% ipython --no-banner

In [1]: import numpy as np

In [2]: import numpy.linalg as la

In [3]: np.set_printoptions(suppress=True, linewidth=100)

In [4]: X = np.loadtxt("arr.csv", delimiter=",")

In [5]: X
Out[5]: 
array([[-1.,  1.,  0.,  0.,  0.,  0.,  0.,  0.,  0.,  0.,  0.,  0.,  0.,  0.],
       [ 0., -1.,  1.,  0.,  0.,  0.,  0.,  0.,  0.,  0.,  0.,  0.,  0.,  0.],
       [ 0.,  0., -1.,  1.,  0.,  0.,  0.,  0.,  0.,  0.,  0.,  0.,  0.,  0.],
       [ 0.,  0.,  0., -1.,  1.,  0.,  0.,  0.,  0.,  0.,  0.,  0.,  0.,  0.],
       [ 0.,  0.,  0.,  0., -1.,  1.,  0.,  0.,  0.,  0.,  0.,  0.,  0.,  0.],
       [ 0.,  0.,  0.,  0.,  0., -1.,  1.,  0.,  0.,  0.,  0.,  0.,  0.,  0.],
       [ 0.,  0.,  0.,  0.,  0.,  0., -1.,  1.,  0.,  0.,  0.,  0.,  0.,  0.],
       [ 0.,  0.,  0.,  0.,  0.,  0.,  0., -1.,  1.,  0.,  0.,  0.,  0.,  0.],
       [ 0.,  0.,  0.,  0.,  0.,  0.,  0.,  0., -1.,  1.,  0.,  0.,  0.,  0.],
       [ 0.,  0.,  0.,  0.,  0.,  0.,  0.,  0.,  0., -1.,  1.,  0.,  0.,  0.],
       [ 0.,  0.,  0.,  0.,  0.,  0.,  0.,  0.,  0.,  0., -1.,  1.,  0.,  0.],
       [ 0.,  0.,  0.,  0.,  0.,  0.,  0.,  0.,  0.,  0.,  0., -1.,  1.,  0.],
       [ 0.,  0.,  0.,  0.,  0.,  0.,  0.,  0.,  0.,  0.,  0.,  0., -1.,  1.],
       [ 0.,  0.,  0.,  0.,  0.,  0.,  0.,  0.,  0.,  0.,  0.,  0.,  0., -1.]])

In [6]: q, Rm = la.qr(X)

In [7]: abs(Rm[0, 0]), round(la.norm(X[:, 0]), 2)
Out[7]: (np.float64(1.0), np.float64(1.0))

In [8]: q.shape, Rm.shape
Out[8]: ((14, 14), (14, 14))

In [9]: np.trace(q @ q.T)
Out[9]: np.float64(14.0)

In [10]: np.round(la.norm(X, axis=0), 2)
Out[10]: array([1.  , 1.41, 1.41, 1.41, 1.41, 1.41, 1.41, 1.41, 1.41, 1.41, 1.41, 1.41, 1.41, 1.41])

In [11]: X[2] @ X[8]
Out[11]: np.float64(0.0)

In [12]: np.round(la.norm(X[2] - X[8]), 2)
Out[12]: np.float64(2.0)

In [13]: round(float(la.norm(X, 1)), 2), round(la.norm(X, np.inf), 2)
Out[13]: (2.0, np.float64(2.0))

In [14]: round(la.norm(X) ** 2 / la.norm(X, 2) ** 2, 2)
Out[14]: np.float64(6.83)

In [15]: la.norm(X, axis=2)
AxisError: axis 2 is out of bounds for array of dimension 2


In [16]: la.norm(X, axis=1).argmax()
Out[16]: np.int64(0)

In [17]: np.round(la.norm(X[2], 1), 2), round(float(la.norm(X[2], np.inf)), 2)
Out[17]: (np.float64(2.0), 1.0)

In [18]: la.determinant(X)
AttributeError: module 'numpy.linalg' has no attribute 'determinant'


In [19]: np.trace(X)
Out[19]: np.float64(-14.0)

In [20]: np.allclose(X @ X.T, X.T @ X)
Out[20]: False

In [21]: round(float(la.det(X)), 2)
Out[21]: 1.0

In [22]: np.round(np.sort(la.eigvals(X)), 2)
Out[22]: array([-1., -1., -1., -1., -1., -1., -1., -1., -1., -1., -1., -1., -1., -1.])

In [23]: out = X / np.sqrt((X ** 2).mean(axis=1, keepdims=True))

In [24]: la.matrix_rank(X - X.mean(axis=1, keepdims=True))
Out[24]: np.int64(13)

In [25]: out[0].round(2)
Out[25]: 
array([-2.65,  2.65,  0.  ,  0.  ,  0.  ,  0.  ,  0.  ,  0.  ,  0.  ,  0.  ,  0.  ,  0.  ,  0.  ,
        0.  ])

In [26]: np.round(la.norm(out, axis=1), 2)
Out[26]: array([3.74, 3.74, 3.74, 3.74, 3.74, 3.74, 3.74, 3.74, 3.74, 3.74, 3.74, 3.74, 3.74, 3.74])

In [27]: m1 = np.array([[9.0, 0.0, 0.0, 0.0, 0.0, 0.0],
    ...:     [0.0, -1.0, 0.0, -1.0, 1.0, -2.0],
    ...:     [0.0, 0.0, 0.0, -1.0, -2.0, -1.0],
    ...:     [0.0, -3.0, -2.0, 1.0, 2.0, 2.0],
    ...:     [0.0, -1.0, -1.0, -2.0, -3.0, 2.0],
    ...:     [0.0, 0.0, -1.0, 0.0, 2.0, 3.0]])

In [28]: # splits into 2 blocks

In [29]: (m1 - m1.T) / 2
Out[29]: 
array([[ 0. ,  0. ,  0. ,  0. ,  0. ,  0. ],
       [ 0. ,  0. ,  0. ,  1. ,  1. , -1. ],
       [ 0. ,  0. ,  0. ,  0.5, -0.5,  0. ],
       [ 0. , -1. , -0.5,  0. ,  2. ,  1. ],
       [ 0. , -1. ,  0.5, -2. ,  0. ,  0. ],
       [ 0. ,  1. ,  0. , -1. ,  0. ,  0. ]])

In [30]: round(float(np.abs(la.eigvals(m1)).max()), 2)
Out[30]: 9.0

In [31]: round(float(la.det(m1)), 2)
Out[31]: -306.0

In [32]: np.trace(m1)
Out[32]: np.float64(9.0)

In [33]: np.allclose(m1 @ m1.T, m1.T @ m1)
Out[33]: False

In [34]: np.allclose(m1, m1.T)
Out[34]: False

In [35]: M = np.array([[-2, 2, 1, 0, -2, -1, -1, 0, 1, -1, 2],
    ...:     [1, 1, -2, -2, -2, 0, -1, 0, -2, 1, -1],
    ...:     [0, -2, -1, -2, -2, 1, -1, 0, 0, 0, 1],
    ...:     [2, 2, 1, -2, 0, -1, 2, 2, -1, -2, 2],
    ...:     [-1, 2, -1, -2, 1, 1, -2, 0, 1, -1, -2],
    ...:     [0, -2, 1, -2, -2, -1, 2, -2, 1, 1, 0],
    ...:     [1, 2, 1, 2, 2, -1, 0, 0, -1, 0, -1],
    ...:     [-1, 0, -1, -2, -1, -2, -2, 0, 0, 2, -2],
    ...:     [2, -2, 0, 1, -1, -2, -1, -2, -1, 1, -2],
    ...:     [0, -1, -2, 1, 1, -2, -2, 1, -2, -1, -1],
    ...:     [0, 0, 1, 0, -1, 2, -2, 0, 1, 2, 1]])

In [36]: M
Out[36]: 
array([[-2,  2,  1,  0, -2, -1, -1,  0,  1, -1,  2],
       [ 1,  1, -2, -2, -2,  0, -1,  0, -2,  1, -1],
       [ 0, -2, -1, -2, -2,  1, -1,  0,  0,  0,  1],
       [ 2,  2,  1, -2,  0, -1,  2,  2, -1, -2,  2],
       [-1,  2, -1, -2,  1,  1, -2,  0,  1, -1, -2],
       [ 0, -2,  1, -2, -2, -1,  2, -2,  1,  1,  0],
       [ 1,  2,  1,  2,  2, -1,  0,  0, -1,  0, -1],
       [-1,  0, -1, -2, -1, -2, -2,  0,  0,  2, -2],
       [ 2, -2,  0,  1, -1, -2, -1, -2, -1,  1, -2],
       [ 0, -1, -2,  1,  1, -2, -2,  1, -2, -1, -1],
       [ 0,  0,  1,  0, -1,  2, -2,  0,  1,  2,  1]])

In [37]: def softmax(z):
    ...:     e = np.exp(z - z.max(axis=-1, keepdims=True))
    ...:     return e / e.sum(axis=-1, keepdims=True)
    ...: 

In [38]: np.round(softmax(10 * M[4]), 2) + 0
Out[38]: array([0., 1., 0., 0., 0., 0., 0., 0., 0., 0., 0.])

In [39]: S = M @ M.T / np.sqrt(11)

In [40]: np.round(softmax(S)[4] @ M, 2) + 0
Out[40]: array([-0.98,  1.94, -1.  , -1.98,  0.92,  0.92, -1.98,  0.  ,  0.95, -0.92, -1.97])

In [41]: np.round(softmax(S + np.triu(np.full(S.shape, -np.inf), 1)), 2) + 0
Out[41]: 
array([[1.  , 0.  , 0.  , 0.  , 0.  , 0.  , 0.  , 0.  , 0.  , 0.  , 0.  ],
       [0.  , 1.  , 0.  , 0.  , 0.  , 0.  , 0.  , 0.  , 0.  , 0.  , 0.  ],
       [0.01, 0.08, 0.91, 0.  , 0.  , 0.  , 0.  , 0.  , 0.  , 0.  , 0.  ],
       [0.  , 0.  , 0.  , 1.  , 0.  , 0.  , 0.  , 0.  , 0.  , 0.  , 0.  ],
       [0.  , 0.01, 0.  , 0.  , 0.99, 0.  , 0.  , 0.  , 0.  , 0.  , 0.  ],
       [0.  , 0.  , 0.01, 0.  , 0.  , 0.99, 0.  , 0.  , 0.  , 0.  , 0.  ],
       [0.  , 0.  , 0.  , 0.01, 0.01, 0.  , 0.98, 0.  , 0.  , 0.  , 0.  ],
       [0.  , 0.05, 0.  , 0.  , 0.01, 0.  , 0.  , 0.93, 0.  , 0.  , 0.  ],
       [0.  , 0.  , 0.  , 0.  , 0.  , 0.01, 0.  , 0.01, 0.98, 0.  , 0.  ],
       [0.  , 0.01, 0.  , 0.  , 0.  , 0.  , 0.01, 0.01, 0.02, 0.96, 0.  ],
       [0.02, 0.01, 0.04, 0.  , 0.01, 0.01, 0.  , 0.01, 0.  , 0.  , 0.89]])

In [42]: np.round(softmax(S), 2) + 0
Out[42]: 
array([[0.97, 0.  , 0.  , 0.01, 0.  , 0.  , 0.  , 0.  , 0.  , 0.  , 0.01],
       [0.  , 0.87, 0.02, 0.  , 0.01, 0.  , 0.  , 0.08, 0.01, 0.01, 0.  ],
       [0.01, 0.07, 0.77, 0.  , 0.01, 0.07, 0.  , 0.03, 0.01, 0.  , 0.04],
       [0.  , 0.  , 0.  , 1.  , 0.  , 0.  , 0.  , 0.  , 0.  , 0.  , 0.  ],
       [0.  , 0.01, 0.  , 0.  , 0.96, 0.  , 0.  , 0.02, 0.  , 0.  , 0.  ],
       [0.  , 0.  , 0.01, 0.  , 0.  , 0.98, 0.  , 0.  , 0.01, 0.  , 0.  ],
       [0.  , 0.  , 0.  , 0.01, 0.01, 0.  , 0.93, 0.  , 0.01, 0.03, 0.  ],
       [0.  , 0.04, 0.  , 0.  , 0.01, 0.  , 0.  , 0.91, 0.01, 0.01, 0.  ],
       [0.  , 0.  , 0.  , 0.  , 0.  , 0.01, 0.  , 0.01, 0.97, 0.01, 0.  ],
       [0.  , 0.01, 0.  , 0.  , 0.  , 0.  , 0.01, 0.01, 0.02, 0.96, 0.  ],
       [0.02, 0.01, 0.04, 0.  , 0.01, 0.01, 0.  , 0.01, 0.  , 0.  , 0.89]])

In [43]: softmax(S).round(6).argmax(axis=1)
Out[43]: array([ 0,  1,  2,  3,  4,  5,  6,  7,  8,  9, 10])

In [44]: E = np.loadtxt("dump.csv", delimiter=",")

In [45]: E
Out[45]: 
array([[-3., -4., -3., -4.],
       [ 0., -3.,  0., -3.],
       [-3., -4., -3., -4.],
       [ 0., -3.,  0., -3.]])

In [46]: # null space of dimension 2

In [47]: la.cond(E) > 100
Out[47]: np.True_

In [48]: la.matrix_rank(E, rtol=0.1)
Out[48]: np.int64(2)

In [49]: np.argsort(-la.norm(E, axis=0).round(6), kind="stable")[:3]
Out[49]: array([1, 3, 0])

In [50]: np.allclose(E[:-1].T @ la.lstsq(E[:-1].T, E[-1])[0], E[-1])
Out[50]: True

In [51]: round(np.trace(la.pinv(E) @ E), 2)
Out[51]: np.float64(2.0)

In [52]: la.lstsq(E[:-1].T, E[-1])[2]
Out[52]: np.int32(2)

In [53]: np.abs(np.diag(la.qr(E)[1])) > 1e-9
Out[53]: array([ True,  True, False, False])

In [54]: np.round(la.det(E[::-1]), 2)
Out[54]: np.float64(0.0)

In [55]: np.round(la.eigvals(E), 2) + 0
Out[55]: array([ 0., -6.,  0., -6.])

In [56]: np.kron(np.eye(2, dtype=int), E)
Out[56]: 
array([[-3., -4., -3., -4., -0., -0., -0., -0.],
       [ 0., -3.,  0., -3.,  0., -0.,  0., -0.],
       [-3., -4., -3., -4., -0., -0., -0., -0.],
       [ 0., -3.,  0., -3.,  0., -0.,  0., -0.],
       [-0., -0., -0., -0., -3., -4., -3., -4.],
       [ 0., -0.,  0., -0.,  0., -3.,  0., -3.],
       [-0., -0., -0., -0., -3., -4., -3., -4.],
       [ 0., -0.,  0., -0.,  0., -3.,  0., -3.]])

In [57]: rank = la.matrix_rank(E)

In [58]: rank
Out[58]: np.int64(2)

In [59]: N = la.svd(E)[2][rank:].T

In [60]: [int(la.matrix_rank(E[:i])) for i in range(1, len(E) + 1)]
Out[60]: [1, 2, 2, 2]

In [61]: np.allclose(E @ N, 0)
Out[61]: True

In [62]: gram = E.T @ E

In [63]: np.diag(gram)
Out[63]: array([18., 50., 18., 50.])

In [64]: np.allclose(gram, gram.T)
Out[64]: True

In [65]: np.round(la.svd(E, compute_uv=False) ** 2, 2) + 0
Out[65]: array([125.69,  10.31,   0.  ,   0.  ])

In [66]: K = np.array([[-1.3, -0.6, 0.1, 1.6, 1.0, 1.9, -0.2, 1.8, -0.5],
    ...:     [0.7, 0.1, -0.1, 0.6, 1.4, 2.3, 0.8, -1.0, 0.9],
    ...:     [-1.8, 1.2, 1.7, 0.5, 0.6, -0.5, -0.8, -1.2, -0.9],
    ...:     [0.3, -0.4, -0.8, -0.7, 0.0, 1.0, -0.1, -1.7, 0.8],
    ...:     [-0.8, -0.2, -1.3, 0.0, -1.4, 1.0, -0.5, -2.4, 0.9],
    ...:     [0.8, -1.0, 0.8, -0.8, 0.0, 0.5, 1.0, 1.0, -0.2],
    ...:     [1.2, -1.4, -0.3, 2.0, 0.1, -0.1, 1.1, 0.5, -0.7],
    ...:     [1.4, -0.3, 0.8, -0.6, 0.7, -1.0, -0.5, -0.2, -0.1]])

In [67]: K
Out[67]: 
array([[-1.3, -0.6,  0.1,  1.6,  1. ,  1.9, -0.2,  1.8, -0.5],
       [ 0.7,  0.1, -0.1,  0.6,  1.4,  2.3,  0.8, -1. ,  0.9],
       [-1.8,  1.2,  1.7,  0.5,  0.6, -0.5, -0.8, -1.2, -0.9],
       [ 0.3, -0.4, -0.8, -0.7,  0. ,  1. , -0.1, -1.7,  0.8],
       [-0.8, -0.2, -1.3,  0. , -1.4,  1. , -0.5, -2.4,  0.9],
       [ 0.8, -1. ,  0.8, -0.8,  0. ,  0.5,  1. ,  1. , -0.2],
       [ 1.2, -1.4, -0.3,  2. ,  0.1, -0.1,  1.1,  0.5, -0.7],
       [ 1.4, -0.3,  0.8, -0.6,  0.7, -1. , -0.5, -0.2, -0.1]])

In [68]: theta = np.radians(45)

In [69]: Rm = np.eye(9)

In [70]: Rm[1, 1] = Rm[8, 8] = np.cos(theta)

In [71]: Rm[1, 8], Rm[8, 1] = -np.sin(theta), np.sin(theta)

In [72]: Rm.round(2)
Out[72]: 
array([[ 1.  ,  0.  ,  0.  ,  0.  ,  0.  ,  0.  ,  0.  ,  0.  ,  0.  ],
       [ 0.  ,  0.71,  0.  ,  0.  ,  0.  ,  0.  ,  0.  ,  0.  , -0.71],
       [ 0.  ,  0.  ,  1.  ,  0.  ,  0.  ,  0.  ,  0.  ,  0.  ,  0.  ],
       [ 0.  ,  0.  ,  0.  ,  1.  ,  0.  ,  0.  ,  0.  ,  0.  ,  0.  ],
       [ 0.  ,  0.  ,  0.  ,  0.  ,  1.  ,  0.  ,  0.  ,  0.  ,  0.  ],
       [ 0.  ,  0.  ,  0.  ,  0.  ,  0.  ,  1.  ,  0.  ,  0.  ,  0.  ],
       [ 0.  ,  0.  ,  0.  ,  0.  ,  0.  ,  0.  ,  1.  ,  0.  ,  0.  ],
       [ 0.  ,  0.  ,  0.  ,  0.  ,  0.  ,  0.  ,  0.  ,  1.  ,  0.  ],
       [ 0.  ,  0.71,  0.  ,  0.  ,  0.  ,  0.  ,  0.  ,  0.  ,  0.71]])

In [73]: out = K @ Rm.T

In [74]: np.allclose(K @ K.T, out @ out.T)
Out[74]: True
